In [1]: import numpy as np

In [2]: import numpy.linalg as la

In [3]: np.set_printoptions(precision=3, suppress=True, linewidth=200)

In [4]: A2 = np.array([[1, 0, 2, 1, 2, 0, 2, 0],
   ...:     [0, 2, 1, 0, 3, 2, 3, 2],
   ...:     [3, 2, 3, 0, 3, 1, 1, 2],
   ...:     [3, 1, 1, 2, 2, 3, 3, 3]])

In [5]: W0 = A2.T @ A2

In [6]: W0
Out[6]: 
array([[19,  9, 14,  7, 17, 12, 14, 15],
       [ 9,  9,  9,  2, 14,  9, 11, 11],
       [14,  9, 15,  4, 18,  8, 13, 11],
       [ 7,  2,  4,  5,  6,  6,  8,  6],
       [17, 14, 18,  6, 26, 15, 22, 18],
       [12,  9,  8,  6, 15, 14, 16, 15],
       [14, 11, 13,  8, 22, 16, 23, 17],
       [15, 11, 11,  6, 18, 15, 17, 17]])

In [7]: Uu, sig, VT = la.svd(W0)

In [8]: sig.round(3) + 0
Out[8]: array([105.374,  10.103,   7.657,   4.866,   0.   ,   0.   ,   0.   ,   0.   ])

In [9]: np.argmax(sig[:-1] / (sig[1:] + 1e-6)) + 1
Out[9]: np.int64(4)

In [10]: A2 = Uu[:, :4] @ np.diag(sig[:4]) @ VT[:4]

In [11]: la.matrix_rank(W0, rtol=0.05)
Out[11]: np.int64(3)

In [12]: round(float(la.norm(W0 - A2) / la.norm(W0)), 3)
Out[12]: 0.0

In [13]: round(float(la.norm(W0 - A2, 2)), 3), round(sig[4], 3)
Out[13]: (0.0, np.float64(0.0))

In [14]: print(round(float(np.abs(W0 - A2).max()), 3))
0.0

In [15]: data = np.load("data.npy")

In [16]: print(data)
[[ 3  0  0]
 [ 0  3  0]
 [ 0  0 -5]]

In [17]: # triangular

In [18]: O, V = la.qr(data[:, :1])[0], la.qr(data[:, 1:])[0]

In [19]: sig = la.svd(O.T @ V, compute_uv=False)

In [20]: sig
Out[20]: array([0.])

In [21]: np.degrees(np.arccos(sig.clip(0, 1)))
Out[21]: array([90.])

In [22]: x0 = np.array([8, 2, 0])

In [23]: y = data @ x0

In [24]: coef, lr = np.zeros(3), 1 / la.norm(data, 2) ** 2

In [25]: for i in range(50):
    ...:     coef -= lr * data.T @ (data @ coef - y)
    ...:     if i % 10 == 0: print(i, round(la.norm(data @ coef - y), 3))
    ...: 
0 15.833
10 0.183
20 0.002
30 0.0
40 0.0

In [26]: print(round(float(la.cond(data)), 3))
1.667

In [27]: F = np.load("x.npy")

In [28]: print(F)
[[1 0 0 0 0 0 0 0 0]
 [6 1 0 0 0 0 0 0 0]
 [3 7 1 0 0 0 0 0 0]
 [0 6 7 1 0 0 0 0 0]
 [5 6 5 8 1 0 0 0 0]
 [5 2 7 8 9 1 0 0 0]
 [8 4 1 2 5 1 1 0 0]
 [0 8 7 8 8 6 9 1 0]
 [0 0 7 9 7 3 0 8 1]]

In [29]: # triangular: eigenvalues sit on the diagonal

In [30]: Uu, sig, VT = la.svd(F)

In [31]: sig.round(3) + 0
Out[31]: array([29.586, 12.959, 10.815,  8.318,  5.14 ,  4.465,  2.489,  0.067,  0.   ])

In [32]: A2 = Uu[:, :8] @ np.diag(sig[:8]) @ VT[:8]

In [33]: print(A2.round(3) + 0)
[[1. 0. 0. 0. 0. 0. 0. 0. 0.]
 [6. 1. 0. 0. 0. 0. 0. 0. 0.]
 [3. 7. 1. 0. 0. 0. 0. 0. 0.]
 [0. 6. 7. 1. 0. 0. 0. 0. 0.]
 [5. 6. 5. 8. 1. 0. 0. 0. 0.]
 [5. 2. 7. 8. 9. 1. 0. 0. 0.]
 [8. 4. 1. 2. 5. 1. 1. 0. 0.]
 [0. 8. 7. 8. 8. 6. 9. 1. 0.]
 [0. 0. 7. 9. 7. 3. 0. 8. 1.]]

In [34]: def softmax(z):
    ...:     e = np.exp(z - z.max(axis=-1, keepdims=True))
    ...:     return e / e.sum(axis=-1, keepdims=True)
    ...: 

In [35]: print(softmax(F[0] + -1))
[0.254 0.093 0.093 0.093 0.093 0.093 0.093 0.093 0.093]

In [36]: softmax(F[0])
Out[36]: array([0.254, 0.093, 0.093, 0.093, 0.093, 0.093, 0.093, 0.093, 0.093])

In [37]: np.round(softmax(10 * F[0]), 3) + 0
Out[37]: array([1., 0., 0., 0., 0., 0., 0., 0., 0.])

In [38]: softmax(F).sum(axis=1)
Out[38]: array([1., 1., 1., 1., 1., 1., 1., 1., 1.])

In [39]: S = F @ F.T / np.sqrt(9)

In [40]: np.round(softmax(S + np.triu(np.full(S.shape, -np.inf), 1)), 3) + 0
Out[40]: 
array([[1.   , 0.   , 0.   , 0.   , 0.   , 0.   , 0.   , 0.   , 0.   ],
       [0.   , 1.   , 0.   , 0.   , 0.   , 0.   , 0.   , 0.   , 0.   ],
       [0.   , 0.   , 1.   , 0.   , 0.   , 0.   , 0.   , 0.   , 0.   ],
       [0.   , 0.   , 0.   , 1.   , 0.   , 0.   , 0.   , 0.   , 0.   ],
       [0.   , 0.   , 0.   , 0.   , 1.   , 0.   , 0.   , 0.   , 0.   ],
       [0.   , 0.   , 0.   , 0.   , 0.   , 1.   , 0.   , 0.   , 0.   ],
       [0.   , 0.   , 0.   , 0.   , 0.   , 0.841, 0.159, 0.   , 0.   ],
       [0.   , 0.   , 0.   , 0.   , 0.   , 0.   , 0.   , 1.   , 0.   ],
       [0.   , 0.   , 0.   , 0.   , 0.   , 0.   , 0.   , 0.   , 1.   ]])

In [41]: softmax(S)[0] @ F
Out[41]: array([5.622, 3.554, 2.574, 3.33 , 3.543, 0.727, 0.592, 0.228, 0.025])
